$ ipython --no-banner

In [1]: import numpy as np

In [2]: import numpy.linalg as la

In [3]: np.set_printoptions(suppress=True, linewidth=100)

In [4]: B = np.array([[4, 3], [5, 4], [4, 4]])

In [5]: A = np.tile(B, (2, 3))

In [6]: print(A)
[[4 3 4 3 4 3]
 [5 4 5 4 5 4]
 [4 4 4 4 4 4]
 [4 3 4 3 4 3]
 [5 4 5 4 5 4]
 [4 4 4 4 4 4]]

In [7]: def softmax(z):
   ...:     e = np.exp(z - z.max(axis=-1, keepdims=True))
   ...:     return e / e.sum(axis=-1, keepdims=True)
   ...: 

In [8]: np.round(softmax(A[2] + 4), 2)
Out[8]: array([0.17, 0.17, 0.17, 0.17, 0.17, 0.17])

In [9]: np.round(softmax(A).sum(axis=1), 2)
Out[9]: array([1., 1., 1., 1., 1., 1.])

In [10]: np.round(softmax(A[2]), 2)
Out[10]: array([0.17, 0.17, 0.17, 0.17, 0.17, 0.17])

In [11]: att = A @ A.T / np.sqrt(6)

In [12]: softmax(att).round(6).argmax(axis=1)
Out[12]: array([1, 1, 1, 1, 1, 1])

In [13]: np.round(softmax(att), 2) + 0
Out[13]: 
array([[0. , 0.5, 0. , 0. , 0.5, 0. ],
       [0. , 0.5, 0. , 0. , 0.5, 0. ],
       [0. , 0.5, 0. , 0. , 0.5, 0. ],
       [0. , 0.5, 0. , 0. , 0.5, 0. ],
       [0. , 0.5, 0. , 0. , 0.5, 0. ],
       [0. , 0.5, 0. , 0. , 0.5, 0. ]])

In [14]: print(np.round(softmax(att)[2] @ A, 2))
[4.99 4.   4.99 4.   4.99 4.  ]

In [15]: B = A / np.sqrt((A ** 2).mean(axis=1, keepdims=True))

In [16]: la.matrix_rank(B) == la.matrix_rank(A)
Out[16]: np.True_

In [17]: round(la.norm(A) ** 2 / la.norm(A, 2) ** 2, 2)
Out[17]: np.float64(1.0)

In [18]: np.round(la.norm(A, 1), 2), round(la.norm(A, np.inf), 2)
Out[18]: (np.float64(26.0), np.float64(27.0))

In [19]: np.round(la.norm(A, axis=1), 2)
Out[19]: array([ 8.66, 11.09,  9.8 ,  8.66, 11.09,  9.8 ])

In [20]: round(float(la.norm(A, "nuc")), 2)
Out[20]: 25.63

In [21]: np.round(la.norm(A[0] - A[4]), 2)
Out[21]: np.float64(2.45)

In [22]: K = np.array([[-2, 5, 4, 4, 5, 0, -5, -3, 4, -3, 4, 2],
    ...:     [4, -4, -3, 4, -2, -1, 4, 0, 2, -2, 3, 2],
    ...:     [1, 0, 3, 4, 5, 1, -5, 0, 1, -4, -3, 3],
    ...:     [-5, -4, -3, -5, 2, -4, 0, -2, -1, 1, -1, -1],
    ...:     [0, 2, 1, -2, 2, 1, 2, -2, 0, -4, 0, -4],
    ...:     [-4, -3, -3, 3, 1, -4, -4, 0, 4, -1, 4, -4],
    ...:     [0, 1, -2, 3, -5, 0, 4, -2, 4, -2, -5, 1],
    ...:     [-3, -2, 5, 2, 2, 0, 5, 1, 3, 3, 3, 5]])

In [23]: K[4] = K[6]

In [24]: print(K)
[[-2  5  4  4  5  0 -5 -3  4 -3  4  2]
 [ 4 -4 -3  4 -2 -1  4  0  2 -2  3  2]
 [ 1  0  3  4  5  1 -5  0  1 -4 -3  3]
 [-5 -4 -3 -5  2 -4  0 -2 -1  1 -1 -1]
 [ 0  1 -2  3 -5  0  4 -2  4 -2 -5  1]
 [-4 -3 -3  3  1 -4 -4  0  4 -1  4 -4]
 [ 0  1 -2  3 -5  0  4 -2  4 -2 -5  1]
 [-3 -2  5  2  2  0  5  1  3  3  3  5]]

In [25]: B = np.array([[1, 1],
    ...:     [3, 0],
    ...:     [0, 3],
    ...:     [1, 2],
    ...:     [2, 0],
    ...:     [3, 1],
    ...:     [0, 0],
    ...:     [0, 0],
    ...:     [2, 1],
    ...:     [2, 3],
    ...:     [3, 3],
    ...:     [2, 2]])

In [26]: print(np.einsum("ik,kj->ji", K, B))
[[ 45   2   9 -35 -13 -10 -13  28]
 [ 29  11   5 -31 -15  -6 -15  47]]

In [27]: np.vstack([K, B.T]).shape
Out[27]: (10, 12)

In [28]: K @ B
Out[28]: 
array([[ 45,  29],
       [  2,  11],
       [  9,   5],
       [-35, -31],
       [-13, -15],
       [-10,  -6],
       [-13, -15],
       [ 28,  47]])

In [29]: print(la.matrix_rank(K @ B))
2

In [30]: print(np.einsum("ij->j", K))
[ -9  -6  -1  18   3  -8   3  -8  21 -10   0   9]

In [31]: np.einsum("ij,ij->i", K, K)
Out[31]: array([165,  99, 112, 103, 105, 125, 105, 124])
